$ ipython --no-banner

In [1]: import numpy as np

In [2]: np.set_printoptions(precision=2, suppress=True, linewidth=120)

In [3]: X = np.load("test5.npy")

In [4]: print(X)
[[ 2  4  1  3  1  2]
 [ 4  2  3  3  1  3]
 [ 1  3 -2  0  2 -4]
 [ 3  3  0 -2  3  1]
 [ 1  1  2  3 -4  3]
 [ 2  3 -4  1  3  0]]

In [5]: Uu, s, Vt = np.linalg.svd(X, full_matrices=False)

In [6]: print(s)
[10.27  9.39  4.34  3.    2.13  1.41]

In [7]: print(np.allclose(Uu * s @ Vt, X))
True

In [8]: print(np.cumsum(s ** 2) / np.sum(s ** 2))
[0.46 0.85 0.93 0.97 0.99 1.  ]

In [9]: print((s > 1e-8).sum())
6

In [10]: print(Uu.shape, s.shape, Vt.shape)
(6, 6) (6,) (6, 6)

In [11]: M2 = np.linalg.inv(X)

In [12]: print(round(float(np.linalg.slogdet(X)[0]), 2))
1.0

In [13]: print(np.round(np.linalg.inv(M2), 2) + 0)
[[ 2.  4.  1.  3.  1.  2.]
 [ 4.  2.  3.  3.  1.  3.]
 [ 1.  3. -2.  0.  2. -4.]
 [ 3.  3.  0. -2.  3.  1.]
 [ 1.  1.  2.  3. -4.  3.]
 [ 2.  3. -4.  1.  3.  0.]]

In [14]: print(np.linalg.det(X) * M2)
[[-1606.  1010.   523.   303.   657.   423.]
 [ 1010.  -832.   210.   503.   271.  -341.]
 [  523.   210.   146.    63.  -385.  -918.]
 [  303.   503.    63.  -978.  -295.   274.]
 [  657.   271.  -385.  -295. -1124.    -2.]
 [  423.  -341.  -918.   274.    -2.   308.]]

In [15]: print((np.abs(M2) > 1e-9).astype(int))
[[1 1 1 1 1 1]
 [1 1 1 1 1 1]
 [1 1 1 1 1 1]
 [1 1 1 1 1 1]
 [1 1 1 1 1 1]
 [1 1 1 1 1 1]]
